$ ipython --no-banner

In [1]: import numpy as np

In [2]: np.set_printoptions(precision=1, suppress=True, linewidth=160)

In [3]: arr = np.loadtxt("arr.csv", delimiter=",")

In [4]: print(arr.round(1) + 0)
[[-0.3  0.4  0.3 -0.4  0.3  0.4  0. ]
 [-0.3 -0.3 -0.2 -0.2 -0.2  0.4 -0.7]
 [ 0.4  0.4 -0.6  0.2  0.1  0.3 -0.2]
 [-0.1  0.2 -0.3 -0.4 -0.6 -0.5 -0.1]
 [ 0.5  0.4  0.4  0.  -0.4  0.1 -0.2]
 [-0.4  0.4  0.   0.6  0.1 -0.3 -0.4]
 [ 0.4 -0.5  0.   0.   0.2 -0.2 -0.2]
 [-0.2 -0.2  0.1  0.5 -0.5  0.4  0.3]
 [ 0.1 -0.1  0.5  0.1  0.1 -0.1 -0.4]]

In [5]: vec = np.array([-1, 2, 2, 1, 2, 1, 1])

In [6]: a = np.maximum(arr @ vec, 0)

In [7]: print(np.maximum(arr @ (3 * vec), 0))
[7.2 0.  0.  0.  0.4 3.8 0.  0.3 1.3]

In [8]: print(np.tanh(arr @ vec))
[ 1.  -0.9 -0.4 -1.   0.1  0.8 -0.9  0.1  0.4]

In [9]: print(a)
[2.4 0.  0.  0.  0.1 1.3 0.  0.1 0.4]

In [10]: print(np.maximum(arr @ vec, 0) - np.maximum(-arr @ vec, 0))
[ 2.4 -1.7 -0.4 -2.   0.1  1.3 -1.3  0.1  0.4]

In [11]: print(np.round(arr.T @ a, 1) + 0)
[-1.1  1.5  0.9  0.   0.8  0.5 -0.6]

In [12]: print(round(float(arr[:, 0] @ arr[:, 3]), 1))
0.0

In [13]: print(np.linalg.norm(arr, axis=0))
[1. 1. 1. 1. 1. 1. 1.]

In [14]: print(np.linalg.svd(arr, compute_uv=False))
[1. 1. 1. 1. 1. 1. 1.]

In [15]: print(np.round(arr.T @ arr, 1) + 0)
[[1. 0. 0. 0. 0. 0. 0.]
 [0. 1. 0. 0. 0. 0. 0.]
 [0. 0. 1. 0. 0. 0. 0.]
 [0. 0. 0. 1. 0. 0. 0.]
 [0. 0. 0. 0. 1. 0. 0.]
 [0. 0. 0. 0. 0. 1. 0.]
 [0. 0. 0. 0. 0. 0. 1.]]

In [16]: W0 = np.load("layer4.npy")

In [17]: print(W0)
[[ 2 -2  2 -2]
 [-4  4 -2  4]
 [ 2 -2 -8 -2]
 [ 0  0 -6  0]
 [-6  6  4  6]
 [ 0  0  2  0]]

In [18]: r = np.linalg.matrix_rank(W0)

In [19]: print(r)
2

In [20]: ns = np.linalg.svd(W0)[2][r:].T

In [21]: print(ns.shape)
(4, 2)

In [22]: print(np.round(W0 @ ns, 1) + 0)
[[0. 0.]
 [0. 0.]
 [0. 0.]
 [0. 0.]
 [0. 0.]
 [0. 0.]]

In [23]: print(np.round(ns @ ns.T, 1) + 0)
[[ 0.7  0.3  0.   0.3]
 [ 0.3  0.7  0.  -0.3]
 [ 0.   0.   0.   0. ]
 [ 0.3 -0.3  0.   0.7]]

In [24]: print([int(np.linalg.matrix_rank(W0[:, :j + 1])) for j in range(4)])
[1, 1, 2, 2]

In [25]: print(np.linalg.matrix_rank(W0.T @ W0), np.linalg.matrix_rank(W0 @ W0.T))
2 2

In [26]: def softmax(z):
    ...:     e = np.exp(z - z.max(axis=-1, keepdims=True))
    ...:     return e / e.sum(axis=-1, keepdims=True)
    ...: 

In [27]: print(np.round(softmax(W0[1] + -1), 1) + 0)
[0.  0.5 0.  0.5]

In [28]: print(np.round(softmax(W0[1]), 1) + 0)
[0.  0.5 0.  0.5]

In [29]: scores = W0 @ W0.T / np.sqrt(4)

In [30]: print(softmax(scores).round(6).argmax(axis=1))
[0 4 2 2 4 4]

In [31]: print(np.round(softmax(scores + np.triu(np.full(scores.shape, -np.inf), 1)), 1) + 0)
[[1.  0.  0.  0.  0.  0. ]
 [0.  1.  0.  0.  0.  0. ]
 [0.  0.  1.  0.  0.  0. ]
 [0.  0.  1.  0.  0.  0. ]
 [0.  0.  0.  0.  1.  0. ]
 [0.1 0.  0.  0.  0.8 0.1]]
